% python3 -q
>>> import numpy as np
>>> from numpy import linalg as LA
>>> np.set_printoptions(suppress=True, linewidth=100)
>>> F = np.load("test9.npy")
>>> F
array([[-0.8 , -1.  ,  1.3 ,  0.  ,  0.5 , -1.8 ,  1.1 ,  0.1 , -1.4 , -1.  ,  0.7 , -1.  , -0.7 ],
       [-0.6 ,  0.  ,  1.2 ,  0.2 , -0.4 ,  2.1 , -0.9 ,  1.4 ,  0.3 ,  0.1 ,  1.3 ,  1.2 ,  1.  ],
       [-1.1 , -2.  , -0.9 ,  0.  , -1.  ,  1.7 ,  0.  ,  0.6 , -0.1 ,  0.6 ,  0.4 ,  0.5 ,  0.6 ],
       [-0.4 , -0.2 , -1.1 ,  0.5 , -0.2 , -1.6 ,  1.2 , -0.5 , -0.1 , -0.4 , -0.7 ,  0.2 , -0.4 ],
       [ 0.5 ,  0.4 , -1.2 , -0.7 ,  0.3 ,  1.  , -0.6 ,  0.9 ,  1.8 ,  1.5 , -1.1 ,  0.3 , -0.5 ],
       [-0.1 ,  0.8 , -1.3 , -0.2 ,  0.1 , -1.  ,  1.5 , -1.6 , -1.3 , -0.5 ,  0.1 , -0.8 ,  1.  ],
       [-0.74, -0.72,  0.02,  2.23, -0.72,  0.98,  0.95,  0.6 ,  2.83,  0.65,  0.44, -0.27,  1.44],
       [ 0.5 ,  0.1 ,  1.  ,  1.  , -1.1 , -1.4 ,  0.4 , -0.5 ,  0.1 , -0.4 , -1.1 ,  0.5 , -0.1 ],
       [ 0.2 ,  0.1 ,  0.1 ,  0.9 , -0.9 ,  1.4 , -0.3 , -0.8 ,  0.5 , -0.1 , -1.4 ,  0.  ,  0.1 ],
       [-0.1 ,  0.2 , -1.5 , -0.6 , -1.1 , -1.9 , -1.3 ,  1.1 , -1.2 ,  0.3 ,  0.9 ,  1.3 , -1.5 ],
       [-0.7 , -0.8 ,  0.  ,  2.2 , -0.8 ,  1.  ,  0.9 ,  0.6 ,  2.9 ,  0.7 ,  0.5 , -0.2 ,  1.4 ]])
>>> U, sig = LA.svd(F)
Traceback (most recent call last):
  File "<python-input-5>", line 1, in <module>
    U, sig = LA.svd(F)
    ^^^^^^
ValueError: too many values to unpack (expected 2)
>>> U, sig, VT = LA.svd(F, full_matrices=False)
>>> np.round(VT @ VT.T, 2) + 0
array([[1., 0., 0., 0., 0., 0., 0., 0., 0., 0., 0.],
       [0., 1., 0., 0., 0., 0., 0., 0., 0., 0., 0.],
       [0., 0., 1., 0., 0., 0., 0., 0., 0., 0., 0.],
       [0., 0., 0., 1., 0., 0., 0., 0., 0., 0., 0.],
       [0., 0., 0., 0., 1., 0., 0., 0., 0., 0., 0.],
       [0., 0., 0., 0., 0., 1., 0., 0., 0., 0., 0.],
       [0., 0., 0., 0., 0., 0., 1., 0., 0., 0., 0.],
       [0., 0., 0., 0., 0., 0., 0., 1., 0., 0., 0.],
       [0., 0., 0., 0., 0., 0., 0., 0., 1., 0., 0.],
       [0., 0., 0., 0., 0., 0., 0., 0., 0., 1., 0.],
       [0., 0., 0., 0., 0., 0., 0., 0., 0., 0., 1.]])
>>> np.round(sig / sig[0], 2)
array([1.  , 0.68, 0.55, 0.5 , 0.43, 0.36, 0.3 , 0.14, 0.1 , 0.07, 0.01])
>>> np.round(U.T @ U, 2) + 0
array([[1., 0., 0., 0., 0., 0., 0., 0., 0., 0., 0.],
       [0., 1., 0., 0., 0., 0., 0., 0., 0., 0., 0.],
       [0., 0., 1., 0., 0., 0., 0., 0., 0., 0., 0.],
       [0., 0., 0., 1., 0., 0., 0., 0., 0., 0., 0.],
       [0., 0., 0., 0., 1., 0., 0., 0., 0., 0., 0.],
       [0., 0., 0., 0., 0., 1., 0., 0., 0., 0., 0.],
       [0., 0., 0., 0., 0., 0., 1., 0., 0., 0., 0.],
       [0., 0., 0., 0., 0., 0., 0., 1., 0., 0., 0.],
       [0., 0., 0., 0., 0., 0., 0., 0., 1., 0., 0.],
       [0., 0., 0., 0., 0., 0., 0., 0., 0., 1., 0.],
       [0., 0., 0., 0., 0., 0., 0., 0., 0., 0., 1.]])
>>> sig.round(2)
array([7.51, 5.13, 4.11, 3.79, 3.2 , 2.68, 2.24, 1.02, 0.78, 0.5 , 0.06])
>>> np.round(np.abs(VT[0]), 2)
array([0.11, 0.15, 0.05, 0.34, 0.14, 0.54, 0.01, 0.18, 0.61, 0.21, 0.03, 0.04, 0.31])
>>> round(float(F[10] @ F[4]), 2)
3.51
>>> round(float(LA.norm(F[10] - F[4])), 2)
4.95
>>> LA.norm(F, axis=1).argmax()
np.int64(10)
>>> M2 = np.array([[0, 2],
...     [4, 2],
...     [5, 8],
...     [8, 3],
...     [8, 1],
...     [2, 0],
...     [3, 9],
...     [0, 9],
...     [6, 3],
...     [4, 3],
...     [4, 2],
...     [4, 1],
...     [4, 6]])
>>> np.vstack([F, M2.T]).shape
(13, 13)
>>> np.round(np.einsum("ij,ij->i", F, F), 2)
array([12.98, 13.41, 11.41,  6.81, 11.64, 11.79, 19.55,  7.48,  6.6 , 16.66, 19.93])
>>> LA.matrix_rank(np.vstack([F, M2.T]))
np.int64(13)
>>> M2 = F / np.sqrt((F ** 2).mean(axis=1, keepdims=True))
>>> np.round(LA.norm(M2, axis=1), 2)
array([3.61, 3.61, 3.61, 3.61, 3.61, 3.61, 3.61, 3.61, 3.61, 3.61, 3.61])
>>> M2[6].round(2)
array([-0.6 , -0.59,  0.02,  1.82, -0.59,  0.8 ,  0.77,  0.49,  2.31,  0.53,  0.36, -0.22,  1.17])
>>> LA.matrix_rank(F - F.mean(axis=1, keepdims=True))
np.int64(11)
>>> LA.matrix_rank(M2) == LA.matrix_rank(F)
np.True_
>>> A = np.load("block9.npy")
>>> A
array([[-2,  0,  0, -1,  0,  0,  0,  0,  0, -1,  0,  0, -2],
       [ 0,  2,  2,  0,  0,  0,  0,  0,  1,  0,  0,  1,  0],
       [ 0,  0,  0,  1,  0,  2,  0, -1, -1,  0,  0,  0,  0],
       [ 0,  0,  0,  0, -1,  0,  0,  0,  0,  0,  0,  0, -1],
       [ 0,  2, -2,  0,  0,  0,  0,  0,  0, -2,  0,  0,  0],
       [ 0,  0,  0,  0,  0, -2, -1,  2,  0,  0,  0,  0,  0],
       [ 1,  0,  0,  0, -2,  0,  1,  0,  0,  0,  0,  0,  0],
       [ 0,  0,  0,  0,  0,  0,  0,  0,  0,  0,  0,  0,  0],
       [ 0, -1, -2,  0,  0,  0,  0,  2, -2,  0,  0,  0,  0],
       [ 0,  0,  0,  0,  0,  0,  0,  0,  0,  0,  0,  1, -2],
       [ 0,  1,  0,  0, -2,  0,  0,  0,  0,  0, -2,  0,  0],
       [-1,  0,  1,  0,  0, -2,  1,  0,  0,  0,  2,  0,  2]])
>>> np.abs(np.diag(LA.qr(A)[1])) > 1e-9
array([ True,  True,  True,  True,  True,  True,  True,  True,  True,  True, False,  True])
>>> np.unique(A.round(6), axis=0).shape
(12, 13)
>>> round(np.trace(LA.pinv(A) @ A), 2)
np.float64(11.0)
>>> np.allclose(A[:-1].T @ LA.lstsq(A[:-1].T, A[-1])[0], A[-1])
False
>>> K = np.loadtxt("m.csv", delimiter=",")
>>> K
array([[ 0.,  8.,  2.,  1.,  0.],
       [ 9.,  9.,  2.,  1.,  1.],
       [ 0.,  0.,  5., -4.,  0.],
       [ 0.,  0., -3.,  5., -4.],
       [ 0.,  0.,  4., -3., -2.]])
>>> vec = np.array([1, -1, 0, 1, 0])
>>> y = K @ vec
>>> y
array([-7.,  1., -4.,  5., -3.])
>>> np.round(LA.solve(K, y + K[:, 2]), 2) + 0
array([ 1., -1.,  1.,  1.,  0.])
>>> np.round(LA.solve(K.T, K[4]), 2)
array([ 0.,  0.,  0., -0.,  1.])
>>> np.round(LA.solve(K, y), 2) + 0
array([ 1., -1.,  0.,  1.,  0.])
>>> M2 = K / np.sqrt((K ** 2).mean(axis=1, keepdims=True))
>>> LA.matrix_rank(K - K.mean(axis=1, keepdims=True))
np.int64(4)
>>> np.round(LA.norm(M2, axis=1), 2)
array([2.24, 2.24, 2.24, 2.24, 2.24])
>>> X = np.loadtxt("arr.csv", delimiter=",")
>>> X
array([[-1.5 ,  2.4 ,  1.2 , -0.5 ,  0.1 ,  0.  ,  0.3 ],
       [ 0.19, -0.66,  0.11, -0.62, -0.99, -0.85, -0.51],
       [ 0.6 ,  0.6 , -0.7 ,  0.2 , -1.7 , -1.  , -0.2 ],
       [ 3.  ,  0.6 ,  1.3 , -1.3 ,  0.7 ,  1.4 , -0.3 ],
       [-1.5 ,  0.3 , -0.6 ,  1.2 , -0.4 , -0.4 , -1.1 ],
       [-0.7 ,  1.  , -2.3 ,  0.1 ,  0.6 ,  1.7 , -1.6 ],
       [-0.2 ,  1.6 , -0.2 ,  0.  , -0.2 ,  0.2 ,  0.4 ],
       [ 0.6 , -1.2 , -0.3 ,  0.1 ,  0.  ,  1.5 ,  1.1 ],
       [-0.2 , -1.5 , -0.7 ,  1.9 ,  2.  ,  0.2 , -1.1 ],
       [ 0.4 , -0.3 , -0.1 , -0.4 , -0.1 , -0.6 ,  0.  ],
       [ 0.3 , -0.6 ,  0.1 , -0.6 , -1.  , -0.8 , -0.5 ],
       [ 0.9 , -0.6 ,  0.9 , -1.2 ,  0.1 , -0.4 ,  1.2 ]])
>>> vec = np.array([-2, 2, 1, -2, -1, -1, -2])
>>> y = X @ vec
>>> b, lr = np.zeros(7), 1 / LA.norm(X, 2) ** 2
>>> for i in range(6):
...     b -= lr * X.T @ (X @ b - y)
...     if i % 2 == 0: print(i, round(LA.norm(X @ b - y), 2))
... 
0 6.11
2 3.27
4 2.51
>>> b.round(2)
array([-1.5 ,  2.4 ,  0.61, -1.16, -1.09, -1.13, -1.17])
>>> M2 = X / LA.norm(X, axis=1)
Traceback (most recent call last):
  File "<python-input-48>", line 1, in <module>
    M2 = X / LA.norm(X, axis=1)
         ~~^~~~~~~~~~~~~~~~~~~~
ValueError: operands could not be broadcast together with shapes (12,7) (12,) 
>>> M2 = X / LA.norm(X, axis=1, keepdims=True)
>>> C2 = M2 @ M2.T
>>> (C2 - 2 * np.eye(12)).round(6).argmax(axis=1)
array([ 6, 10, 10, 11,  5,  4,  0, 11,  4, 10,  1,  9])
>>> np.round(np.degrees(np.arccos(np.clip(C2[8, 3], -1, 1))), 2)
np.float64(102.43)
>>> (np.abs(C2) > 0.9).astype(int)
array([[1, 0, 0, 0, 0, 0, 0, 0, 0, 0, 0, 0],
       [0, 1, 0, 0, 0, 0, 0, 0, 0, 0, 1, 0],
       [0, 0, 1, 0, 0, 0, 0, 0, 0, 0, 0, 0],
       [0, 0, 0, 1, 0, 0, 0, 0, 0, 0, 0, 0],
       [0, 0, 0, 0, 1, 0, 0, 0, 0, 0, 0, 0],
       [0, 0, 0, 0, 0, 1, 0, 0, 0, 0, 0, 0],
       [0, 0, 0, 0, 0, 0, 1, 0, 0, 0, 0, 0],
       [0, 0, 0, 0, 0, 0, 0, 1, 0, 0, 0, 0],
       [0, 0, 0, 0, 0, 0, 0, 0, 1, 0, 0, 0],
       [0, 0, 0, 0, 0, 0, 0, 0, 0, 1, 0, 0],
       [0, 1, 0, 0, 0, 0, 0, 0, 0, 0, 1, 0],
       [0, 0, 0, 0, 0, 0, 0, 0, 0, 0, 0, 1]])
>>> np.round(LA.norm(M2, axis=1), 2)
array([1., 1., 1., 1., 1., 1., 1., 1., 1., 1., 1., 1.])
